% ipython --no-banner

In [1]: import numpy as np

In [2]: np.set_printoptions(precision=2, suppress=True, linewidth=120, sign=" ")

In [3]: arr = np.loadtxt("sample16.csv", delimiter=",")

In [4]: print(arr)
[[  0.91   5.98  -6.01   4.69   1.61   6.55]
 [ -0.98 -11.84  11.89  -7.78  -2.14 -12.01]
 [  0.02  -1.83   2.44  -1.3   -1.21  -2.16]
 [  0.08   5.48  -5.36   3.65   1.47   5.99]
 [ -1.39  -8.43   9.14  -5.14  -2.43  -8.91]
 [ -0.45  -2.55   3.04  -1.97  -0.46  -2.86]
 [ -0.44  -3.85   4.76  -2.75  -1.59  -3.83]
 [ -2.21 -20.02  20.4  -13.25  -4.79 -19.62]
 [ -0.88  -9.97  10.47  -6.81  -2.6   -9.46]
 [ -1.43  -7.97   8.67  -4.41  -1.7   -8.  ]
 [ -1.09  -8.2    7.55  -5.32  -2.1   -8.03]
 [  0.1   -3.01   2.72  -2.19  -0.55  -3.38]
 [ -1.18 -11.05  11.4   -7.59  -2.45 -10.86]
 [  0.13  -2.72   3.11  -1.93  -0.44  -2.72]
 [ -2.44 -18.8   19.39 -12.74  -4.49 -19.61]
 [ -0.52  -1.37   1.81  -0.95  -0.44  -1.4 ]
 [ -0.35  -6.05   6.74  -4.77  -1.25  -6.44]
 [ -1.67 -15.63  15.57 -10.12  -3.26 -15.59]
 [ -0.96  -5.26   6.23  -3.42  -1.13  -5.69]
 [  0.68   9.56  -9.28   6.96   2.57  10.43]
 [  1.13   7.79  -8.4    5.21   1.91   8.02]
 [  0.01   2.06  -2.33   1.35   0.06   1.47]
 [  0.73   3.25  -2.83   1.77   1.12   3.07]
 [ -0.42  -2.01   1.73  -1.65  -0.11  -1.81]
 [  0.47   6.11  -5.59   3.76   1.2    5.87]
 [  1.43  11.59 -11.18   8.22   2.61  11.54]
 [  0.19   0.92  -1.09   0.58   0.29   0.45]
 [ -0.52  -2.36   1.77  -1.38  -0.43  -2.  ]
 [ -1.03  -7.05   6.75  -4.3   -2.16  -6.64]]

In [5]: D = np.linalg.norm(arr[:, None] - arr[None], axis=-1)

In [6]: print(D[:5, :5])
[[  0.    33.99  15.9    1.67  28.19]
 [ 33.99   0.    18.18  32.65   6.  ]
 [ 15.9   18.18   0.    14.57  12.34]
 [  1.67  32.65  14.57   0.    26.84]
 [ 28.19   6.    12.34  26.84   0.  ]]

In [7]: print(D.shape)
(29, 29)

In [8]: print(D.mean(axis=1).argmax())
7

In [9]: print(np.linalg.matrix_rank(D ** 2))
8

In [10]: x0 = np.array([4, 2, 1, 1, 1, 2])

In [11]: target = arr @ x0

In [12]: print(np.round(np.linalg.pinv(arr) @ arr, 2) + 0)
[[ 1.  0.  0.  0.  0.  0.]
 [ 0.  1.  0.  0.  0.  0.]
 [ 0.  0.  1.  0.  0.  0.]
 [ 0.  0.  0.  1.  0.  0.]
 [ 0.  0.  0.  0.  1.  0.]
 [ 0.  0.  0.  0.  0.  1.]]

In [13]: print(np.linalg.lstsq(arr, target)[0])
[ 4.  2.  1.  1.  1.  2.]

In [14]: print(np.linalg.solve(arr.T @ arr, arr.T @ target))
[ 4.  2.  1.  1.  1.  2.]

In [15]: rng = np.random.default_rng(39962)

In [16]: target = target + 0.05 * rng.normal(size=29)

In [17]: print(target)
[ 28.88 -49.72  -7.95  23.13 -38.65 -12.01 -16.73 -85.71 -41.41 -35.08 -36.71 -12.35 -47.2   -9.58 -84.44  -7.18 -25.74
 -67.02 -24.05  42.97  34.93   6.19  15.58  -9.34  25.25  51.66   3.32 -10.86 -31.26]

In [18]: b, *_ = np.linalg.lstsq(arr, target)

In [19]: print([round(float(np.linalg.norm(np.linalg.solve(arr.T @ arr + lam * np.eye(6), arr.T @ target))), 2) for lam in (0, 1, 10, 100)])
[5.15, 4.04, 2.51, 2.28]

In [20]: print(b.round())
[ 4.  2.  1.  1.  1.  2.]

In [21]: print(np.round(arr.T @ (target - arr @ b), 2) + 0)
[ 0.  0.  0.  0.  0.  0.]

In [22]: K = np.load("data.npy")

In [23]: print(K)
[[ 1 -1  0  2  1]
 [-1  1 -1  0  2]
 [ 0 -1  1 -1  0]
 [ 2  0 -1  1 -1]
 [ 1  2  0 -1  1]]

In [24]: A2 = K / np.linalg.norm(K, axis=1, keepdims=True)

In [25]: cov = A2 @ A2.T

In [26]: print(cov.round(2) + 0)
[[ 1.    0.   -0.22  0.43 -0.29]
 [ 0.    1.   -0.44 -0.43  0.43]
 [-0.22 -0.44  1.   -0.44 -0.22]
 [ 0.43 -0.43 -0.44  1.    0.  ]
 [-0.29  0.43 -0.22  0.    1.  ]]

In [27]: print(np.linalg.norm(A2, axis=1))
[ 1.  1.  1.  1.  1.]

In [28]: print(np.unravel_index(np.abs(K).argmax(), K.shape))
(np.int64(0), np.int64(3))

In [29]: print(np.linalg.svd(K, compute_uv=False))
[ 3.54  3.    2.54  1.62  0.62]

In [30]: print(np.diff(K, axis=0))
[[-2  2 -1 -2  1]
 [ 1 -2  2 -1 -2]
 [ 2  1 -2  2 -1]
 [-1  2  1 -2  2]]

In [31]: print(K.mean(axis=0))
[ 0.6  0.2 -0.2  0.2  0.6]

In [32]: print(np.abs(K).max())
2

In [33]: print(K - K[0])
[[ 0  0  0  0  0]
 [-2  2 -1 -2  1]
 [-1  0  1 -3 -1]
 [ 1  1 -1 -1 -2]
 [ 0  3  0 -3  0]]

In [34]: print(np.linalg.matrix_rank(K))
5

In [35]: print(K.shape)
(5, 5)

In [36]: feats = np.load("block9.npy")

In [37]: print(feats)
[[ 0.97  0.1  -0.17  0.17]
 [ 0.1   0.7   0.5  -0.5 ]
 [-0.17  0.5   0.17  0.83]
 [ 0.17 -0.5   0.83  0.17]]

In [38]: x0 = np.array([0, -1, 2, 3])

In [39]: target = feats @ x0

In [40]: print(target)
[ 0.07 -1.2   2.33  2.67]

In [41]: print(np.linalg.solve(feats, target + feats[:, 0]))
[ 1. -1.  2.  3.]

In [42]: print(np.round(np.linalg.solve(feats, 3 * target), 2) + 0)
[ 0. -3.  6.  9.]

In [43]: J = np.array([[3, 2, -2, 1, 3], [0, -3, 1, -1, -2], [1, -3, 0, 1, -1]])

In [44]: A2 = np.array([[-5, 4], [0, -3]])

In [45]: basis = np.kron(A2, J)

In [46]: print(basis)
[[-15 -10  10  -5 -15  12   8  -8   4  12]
 [  0  15  -5   5  10   0 -12   4  -4  -8]
 [ -5  15   0  -5   5   4 -12   0   4  -4]
 [  0   0   0   0   0  -9  -6   6  -3  -9]
 [  0   0   0   0   0   0   9  -3   3   6]
 [  0   0   0   0   0  -3   9   0  -3   3]]

In [47]: print(basis.shape)
(6, 10)

In [48]: def softmax(z):
    ...:     e = np.exp(z - z.max(axis=-1, keepdims=True))
    ...:     return e / e.sum(axis=-1, keepdims=True)
    ...: 

In [49]: print(np.round(softmax(basis[1] + 2), 2) + 0)
[ 0.    0.99  0.    0.    0.01  0.    0.    0.    0.    0.  ]

In [50]: scores = basis @ basis.T / np.sqrt(10)

In [51]: print(softmax(scores).round(6).argmax(axis=1))
[ 0  1  2  3  0  5]

In [52]: data = np.loadtxt("run10.csv", delimiter=",")

In [53]: print(data)
[[-2. -3.  3.  1. -2. -1. -2.]
 [-3.  2. -2.  1.  3.  3.  2.]
 [-2. -3.  0.  0. -1.  0.  0.]
 [-2.  1.  2.  1. -3.  1. -3.]
 [-3. -1.  0. -3.  2.  0. -1.]
 [ 2. -2.  1.  2. -3. -1. -1.]
 [ 0.  2. -3.  3.  2.  3.  0.]]

In [54]: Uu, sigma, VT = np.linalg.svd(data)

In [55]: print(sigma)
[ 10.03   6.54   5.85   3.79   1.99   1.46   0.08]

In [56]: print(np.argmax(sigma[:-1] / (sigma[1:] + 1e-6)) + 1)
6

In [57]: A2 = Uu[:, :6] @ np.diag(sigma[:6]) @ VT[:6]

In [58]: print(round(np.abs(data - A2).max(), 2))
0.05

In [59]: print(np.round(np.linalg.norm(data - A2, 2), 2), np.round(sigma[6], 2))
0.08 0.08

In [60]: print(np.linalg.matrix_rank(A2))
6

In [61]: print(A2.round(2) + 0)
[[-2.   -3.    3.01  1.   -2.   -0.99 -2.  ]
 [-3.01  2.01 -2.01  1.01  3.    2.97  2.  ]
 [-1.99 -3.01  0.01 -0.01 -1.    0.02  0.  ]
 [-2.    1.    2.    1.   -3.    1.   -3.  ]
 [-3.01 -0.99 -0.01 -2.99  2.   -0.02 -1.  ]
 [ 1.98 -1.99  0.98  2.01 -3.   -1.05 -1.  ]
 [ 0.01  2.   -2.99  3.    2.    3.01  0.  ]]

In [62]: W0 = np.diag(3 * np.array([1, 1, 1, 2])) + np.array([[4, -4, -4, -5], [-4, 2, 2, 0], [0, -1, -1, 0], [3, -2, -4, -1]])

In [63]: print(W0)
[[ 7 -4 -4 -5]
 [-4  5  2  0]
 [ 0 -1  2  0]
 [ 3 -2 -4  5]]

In [64]: x0 = np.array([5, 4, 0, 1])

In [65]: a = np.maximum(W0 @ x0, 0)

In [66]: print(np.flatnonzero(a > 1e-9))
[ 0  3]

In [67]: print(np.maximum(W0 @ x0, 0) - np.maximum(-W0 @ x0, 0))
[14  0 -4 12]

In [68]: print(a)
[ 14   0   0  12]

In [69]: print(W0.T @ a)
[ 134  -80 -104  -10]

In [70]: r0 = np.array([5, 7, 1, 6, 0, 5])

In [71]: E = np.outer(rng.normal(size=28), r0) + 0.1 * rng.normal(size=(28, 6))

In [72]: print(E.round(2) + 0)
[[  0.15   0.13   0.08   0.2   -0.22   0.1 ]
 [ -9.75 -13.63  -1.89 -11.59   0.13  -9.72]
 [  1.11   1.29   0.24   1.16   0.02   0.93]
 [  8.88  12.24   1.81  10.76  -0.07   8.82]
 [  5.23   7.52   1.22   6.5   -0.05   5.36]
 [ -0.37  -0.55  -0.05  -0.65   0.07  -0.46]
 [ -3.39  -4.93  -0.77  -4.17   0.03  -3.52]
 [ -7.46 -10.68  -1.5   -9.22  -0.04  -7.57]
 [  0.82   1.4    0.32   1.26   0.03   1.1 ]
 [ -4.12  -5.93  -0.91  -5.02  -0.03  -4.22]
 [  4.15   5.62   0.76   4.89  -0.15   4.15]
 [ -1.89  -2.7   -0.41  -2.21   0.18  -1.64]
 [ -5.94  -8.41  -1.13  -7.27  -0.22  -6.04]
 [  6.19   8.71   1.41   7.44  -0.01   6.23]
 [ -1.45  -2.1   -0.28  -1.82   0.04  -1.56]
 [  6.95   9.56   1.35   8.21   0.05   6.86]
 [  6.16   8.69   1.15   7.4   -0.02   6.24]
 [ -1.97  -3.11  -0.34  -2.65   0.02  -2.22]
 [  2.56   3.9    0.51   3.18   0.     2.6 ]
 [ -1.34  -1.78  -0.12  -1.41  -0.05  -1.29]
 [ -7.13 -10.19  -1.6   -8.61   0.06  -7.17]
 [  1.12   1.42   0.23   1.39  -0.08   1.26]
 [ -0.82  -1.15  -0.25  -1.08   0.18  -0.73]
 [ -1.34  -1.7   -0.49  -1.74   0.19  -1.21]
 [  0.78   0.95  -0.02   0.8   -0.36   0.71]
 [ -9.77 -13.61  -1.91 -11.72   0.22  -9.87]
 [  1.21   1.52   0.5    1.31  -0.1    1.13]
 [ -7.18 -10.15  -1.37  -8.72  -0.08  -7.32]]

In [73]: O, evecs = np.linalg.qr(E[:, :1])[0], np.linalg.qr(E[:, 1:])[0]

In [74]: sigma = np.linalg.svd(O.T @ evecs, compute_uv=False)

In [75]: print(sigma)
[ 1.]

In [76]: print(np.round(np.linalg.norm(O @ O.T - evecs @ evecs.T, 2), 2))
1.0

In [77]: x0 = np.array([0, -1, -2, -1, 0, -2])

In [78]: print(np.linalg.norm(E @ x0) <= np.linalg.norm(E, 2) * np.linalg.norm(x0) + 1e-9)
True

In [79]: print(E @ np.eye(6)[5])
[ 0.1  -9.72  0.93  8.82  5.36 -0.46 -3.52 -7.57  1.1  -4.22  4.15 -1.64 -6.04  6.23 -1.56  6.86  6.24 -2.22  2.6
 -1.29 -7.17  1.26 -0.73 -1.21  0.71 -9.87  1.13 -7.32]

In [80]: x0 @ E
---------------------------------------------------------------------------
ValueError                                Traceback (most recent call last)
Cell In[80], line 1
----> 1 x0 @ E

ValueError: matmul: Input operand 1 has a mismatch in its core dimension 0, with gufunc signature (n?,k),(k,m?)->(n?,m?) (size 28 is different from 6)

In [81]: m1 = np.loadtxt("m.csv", delimiter=",")

In [82]: print(m1)
[[ 2.61  1.35 -0.63]
 [-1.01 -2.81 -0.29]
 [-0.04 -2.92 -0.67]
 [-2.44 -1.68  0.48]
 [-2.52  1.13  1.17]
 [ 2.05 -1.85 -1.17]
 [-2.77 -0.83  0.8 ]
 [-0.64  2.8   0.88]
 [ 1.95 -1.96 -1.16]
 [-2.14 -2.08  0.29]
 [ 2.71  1.05 -0.73]
 [ 0.98 -2.66 -0.98]
 [ 1.66 -2.24 -1.12]
 [-0.01  2.92  0.69]
 [ 0.44 -2.85 -0.82]
 [-2.82  0.07  1.03]
 [ 2.65  1.25 -0.66]
 [ 1.46  2.62  0.08]
 [-2.75  0.49  1.1 ]
 [ 2.4   1.74 -0.46]
 [-2.79  0.28  1.07]
 [-2.36 -1.8   0.43]
 [-1.41  2.42  1.07]
 [ 2.04 -1.87 -1.17]
 [-2.34 -1.83  0.42]
 [ 0.67  2.89  0.43]
 [ 2.61  1.34 -0.63]]

In [83]: print(np.argsort(-np.linalg.norm(m1, axis=0).round(6), kind="stable")[:3])
[ 0  1  2]

In [84]: print(np.linalg.matrix_rank(m1, rtol=0.1))
2

In [85]: print(np.linalg.cond(m1) > 100)
True
